$ python3 -q
>>> import numpy as np
>>> np.set_printoptions(precision=2, suppress=True, linewidth=160, sign=" ")
>>> E = np.load("layer14.npy")
>>> E
array([[ 1,  1, -1, -1,  1,  1, -1, -1],
       [ 1, -1,  1, -1,  1, -1,  1, -1],
       [ 1, -1, -1,  1,  1, -1, -1,  1],
       [ 1, -1,  1, -1, -1,  1, -1,  1],
       [ 1,  1, -1, -1, -1, -1,  1,  1],
       [ 1, -1, -1,  1, -1,  1,  1, -1],
       [ 1,  1,  1,  1, -1, -1, -1, -1],
       [ 1,  1,  1,  1,  1,  1,  1,  1]])
>>> E.T @ E
array([[ 8,  0,  0,  0,  0,  0,  0,  0],
       [ 0,  8,  0,  0,  0,  0,  0,  0],
       [ 0,  0,  8,  0,  0,  0,  0,  0],
       [ 0,  0,  0,  8,  0,  0,  0,  0],
       [ 0,  0,  0,  0,  8,  0,  0,  0],
       [ 0,  0,  0,  0,  0,  8,  0,  0],
       [ 0,  0,  0,  0,  0,  0,  8,  0],
       [ 0,  0,  0,  0,  0,  0,  0,  8]])
>>> E[:, 1] @ E[:, 7]
np.int64(0)
>>> np.linalg.svd(E, compute_uv=False)
array([ 2.83,  2.83,  2.83,  2.83,  2.83,  2.83,  2.83,  2.83])
>>> np.linalg.pinv(E)
array([[ 0.12,  0.12,  0.12,  0.12,  0.12,  0.12,  0.12,  0.12],
       [ 0.12, -0.12, -0.13, -0.12,  0.12, -0.12,  0.13,  0.13],
       [-0.12,  0.12, -0.13,  0.12, -0.13, -0.12,  0.13,  0.13],
       [-0.12, -0.12,  0.12, -0.12, -0.12,  0.12,  0.13,  0.12],
       [ 0.12,  0.13,  0.13, -0.13, -0.12, -0.13, -0.13,  0.12],
       [ 0.12, -0.13, -0.13,  0.13, -0.12,  0.13, -0.12,  0.13],
       [-0.12,  0.12, -0.12, -0.12,  0.13,  0.12, -0.12,  0.12],
       [-0.13, -0.12,  0.13,  0.12,  0.12, -0.12, -0.12,  0.12]])
>>> E @ E.T
array([[ 8,  0,  0,  0,  0,  0,  0,  0],
       [ 0,  8,  0,  0,  0,  0,  0,  0],
       [ 0,  0,  8,  0,  0,  0,  0,  0],
       [ 0,  0,  0,  8,  0,  0,  0,  0],
       [ 0,  0,  0,  0,  8,  0,  0,  0],
       [ 0,  0,  0,  0,  0,  8,  0,  0],
       [ 0,  0,  0,  0,  0,  0,  8,  0],
       [ 0,  0,  0,  0,  0,  0,  0,  8]])
>>> np.linalg.norm(E, axis=0)
array([ 2.83,  2.83,  2.83,  2.83,  2.83,  2.83,  2.83,  2.83])
